$ python -q
>>> import numpy as np
>>> import numpy.linalg as la
>>> np.set_printoptions(precision=2, suppress=True, linewidth=200, legacy="1.25")
>>> r0 = np.array([0, 1, 2, 3])
>>> K = 5 * np.eye(4) + np.outer(r0, r0)
>>> K
array([[ 5.,  0.,  0.,  0.],
       [ 0.,  6.,  2.,  3.],
       [ 0.,  2.,  9.,  6.],
       [ 0.,  3.,  6., 14.]])
>>> # equal to its transpose
>>> Lm = la.cholesky(K)
>>> np.prod(np.diag(Lm)) ** 2, np.round(la.det(K), 2)
(2375.0, 2375.0)
>>> np.diag(Lm) ** 2
array([5.  , 6.  , 8.33, 9.5 ])
>>> Lm @ Lm.T
array([[ 5.,  0.,  0.,  0.],
       [ 0.,  6.,  2.,  3.],
       [ 0.,  2.,  9.,  6.],
       [ 0.,  3.,  6., 14.]])
>>> M2 = K / np.sqrt((K ** 2).mean(axis=1, keepdims=True))
>>> M2[1]
array([0.  , 1.71, 0.57, 0.86])
>>> K - K.mean(axis=1, keepdims=True)
array([[ 3.75, -1.25, -1.25, -1.25],
       [-2.75,  3.25, -0.75,  0.25],
       [-4.25, -2.25,  4.75,  1.75],
       [-5.75, -2.75,  0.25,  8.25]])
>>> la.norm(M2, axis=1)
array([2., 2., 2., 2.])
>>> F = np.load("m.npy")
>>> F
array([[ 1,  2,  2],
       [-2,  1,  0],
       [-2,  1,  2],
       [-2,  1,  2]])
>>> # rows 2 and 3 are equal
>>> t3 = np.stack([F, 3 * F, F[::-1]])
>>> print(t3.shape)
(3, 4, 3)
>>> print(la.matrix_rank(t3.reshape(3, -1)))
2
>>> x0 = np.array([0, 0, 2])
>>> y = F @ x0
>>> print(y)
[4 0 4 4]
>>> rng = np.random.default_rng(19)
>>> y = y + 0.05 * rng.normal(size=4)
>>> print(y)
[3.98 0.05 4.02 3.97]
>>> b, *_ = la.lstsq(F, y)
>>> [round(float(la.norm(la.solve(F.T @ F + lam * np.eye(3), F.T @ y))), 2) for lam in (0, 1, 10, 100)]
[1.97, 1.61, 1.01, 0.26]
>>> np.round(F.T @ (y - F @ b), 2) + 0
array([0., 0., 0.])
>>> np.round(la.norm(y - F @ b), 2)
0.04
>>> r0, g = F[0], F[1]
>>> r0 @ r0
9
>>> p = (r0 @ g) / (r0 @ r0) * r0
>>> g - p
array([-2.,  1.,  0.])
>>> (g - p) @ r0
0.0
>>> m1 = np.loadtxt("data.csv", delimiter=",")
>>> print(m1)
[[162. -99. -36.  81.]
 [-99.  85.  50. -32.]
 [-36.  50.  40.   2.]
 [ 81. -32.   2.  53.]]
>>> Uu, s, VT = la.svd(m1)
>>> evecs = VT[:(s > 1e-8).sum()]
>>> x0 = m1[2] + 4 * m1[0] + rng.integers(2) * np.eye(4)[3]
>>> x0
array([ 612., -346., -104.,  326.])
>>> np.round(la.norm(x0 - evecs.T @ evecs @ x0), 2)
0.0
>>> evecs.T @ evecs
array([[ 0.63, -0.27, -0.01,  0.4 ],
       [-0.27,  0.47,  0.41,  0.08],
       [-0.01,  0.41,  0.46,  0.28],
       [ 0.4 ,  0.08,  0.28,  0.43]])
>>> r0, g = m1[1], m1[2]
>>> r0 @ g
9750.0
>>> p = (r0 @ g) / (r0 @ r0) * r0
>>> la.matrix_rank(np.outer(r0, g))
1
>>> np.outer(r0, g)
array([[ 3564., -4950., -3960.,  -198.],
       [-3060.,  4250.,  3400.,   170.],
       [-1800.,  2500.,  2000.,   100.],
       [ 1152., -1600., -1280.,   -64.]])
>>> g - p
array([10.97,  9.67, 16.28, 17.18])
>>> p
array([-46.97,  40.33,  23.72, -15.18])
>>> feats = np.load("block17.npy")
>>> print(feats)
[[ 0.58 -0.42 -0.7 ]
 [-0.42  0.58 -0.7 ]
 [-0.7  -0.7  -0.16]]
>>> q = feats.astype(float).copy()
>>> for j in range(3):
...     q[:, j] -= q[:, :j] @ (q[:, :j].T @ q[:, j])
...     q[:, j] /= la.norm(q[:, j])
... 
>>> print(np.round(q.T @ feats, 2) + 0)
[[1. 0. 0.]
 [0. 1. 0.]
 [0. 0. 1.]]
>>> q
array([[ 0.58, -0.42, -0.7 ],
       [-0.42,  0.58, -0.7 ],
       [-0.7 , -0.7 , -0.16]])
>>> gram = q.T @ q
>>> print(np.diag(gram))
[1. 1. 1.]
>>> np.trace(gram), round(float((q ** 2).sum()), 2)
(3.0, 3.0)
>>> la.matrix_rank(gram)
3
